$ python -q
>>> import numpy as np
>>> from numpy import linalg as LA
>>> np.set_printoptions(precision=3, suppress=True, linewidth=200)
>>> mat = np.array([[0.2, -1.9], [-1.4, 0.4]])
>>> mat[:, 1] *= 20
>>> mat
array([[  0.2, -38. ],
       [ -1.4,   8. ]])
>>> M2 = mat / LA.norm(mat, axis=1, keepdims=True)
>>> cov = M2 @ M2.T
>>> (cov - 2 * np.eye(2)).round(6).argmax(axis=1)
array([1, 0])
>>> cov
array([[ 1.   , -0.986],
       [-0.986,  1.   ]])
>>> LA.norm(M2, axis=1)
array([1., 1.])
>>> left, s = LA.svd(mat)
Traceback (most recent call last):
  File "<python-input-11>", line 1, in <module>
    left, s = LA.svd(mat)
    ^^^^^^^
ValueError: too many values to unpack (expected 2)
>>> left, s, Vt = LA.svd(mat, full_matrices=False)
>>> np.abs(Vt[0])
array([0.012, 1.   ])
>>> np.allclose(left * s @ Vt, mat)
True
>>> np.round(Vt @ Vt.T, 3) + 0
array([[1., 0.],
       [0., 1.]])
>>> np.round(left.T @ mat @ Vt.T, 3) + 0
array([[38.836,  0.   ],
       [ 0.   ,  1.329]])
>>> round(float(np.sqrt((s ** 2).sum())), 3), np.round(LA.norm(mat), 3)
(38.859, np.float64(38.859))
>>> np.round(left.T @ left, 3) + 0
array([[1., 0.],
       [0., 1.]])
>>> (s > 1e-8).sum()
np.int64(2)
>>> W0 = np.array([[2, 2], [0, 0], [2, 2], [1, 1], [2, 3]])
>>> W0[-1] = W0[0] + 5 * W0[1]
>>> W0
array([[2, 2],
       [0, 0],
       [2, 2],
       [1, 1],
       [2, 2]])
>>> LA.matrix_rank(W0, rtol=0.1)
np.int64(1)
>>> [round(float(x), 3) for x in LA.svd(W0, compute_uv=False)[:3]]
[5.099, 0.0]
>>> LA.cond(W0) > 100
np.True_
>>> np.argsort(-LA.norm(W0, axis=0).round(6), kind="stable")[:3]
array([0, 1])
>>> M = np.loadtxt("data.csv", delimiter=",")
>>> M
array([[0.4, 0.6],
       [0. , 1. ]])
>>> left, s, Vt = LA.svd(W0)
>>> vecs = Vt[:(s > 1e-8).sum()]
>>> rng = np.random.default_rng(53954)
>>> x0 = W0[3] + -1 * W0[4] + rng.integers(2) * np.eye(2)[1]
>>> x0
array([-1., -1.])
>>> np.diag(vecs.T @ vecs)
array([0.5, 0.5])
>>> vecs.T @ vecs
array([[0.5, 0.5],
       [0.5, 0.5]])
>>> np.allclose(vecs.T @ vecs @ x0, x0)
True
>>> round(float(LA.norm(x0 - vecs.T @ vecs @ x0)), 3)
0.0
>>> LA.matrix_rank(np.vstack([W0, x0]))
np.int64(1)
>>> LA.eigvals(mat)
array([-4.171, 12.371])
>>> np.einsum("ii->", mat)
np.float64(8.2)
>>> np.round(LA.det(mat[::-1]), 3)
np.float64(51.6)
>>> np.round(LA.det(mat.T), 3)
np.float64(-51.6)
>>> round(float(LA.det(2 * mat)), 3), round(float(LA.det(mat)), 3)
(-206.4, -51.6)
>>> round(LA.eigvals(mat).sum().real, 3)
np.float64(8.2)
>>> M @ M
array([[0.16, 0.84],
       [0.  , 1.  ]])
>>> LA.determinant(M)
Traceback (most recent call last):
  File "<python-input-46>", line 1, in <module>
    LA.determinant(M)
    ^^^^^^^^^^^^^^
AttributeError: module 'numpy.linalg' has no attribute 'determinant'
>>> M.inv()
Traceback (most recent call last):
  File "<python-input-47>", line 1, in <module>
    M.inv()
    ^^^^^
AttributeError: 'numpy.ndarray' object has no attribute 'inv'
>>> np.round(np.abs(LA.eigvals(M)).max(), 3)
np.float64(1.0)
>>> np.sort(np.abs(LA.eigvals(M)))
array([0.4, 1. ])
>>> round(float(LA.det(M)), 3)
0.4
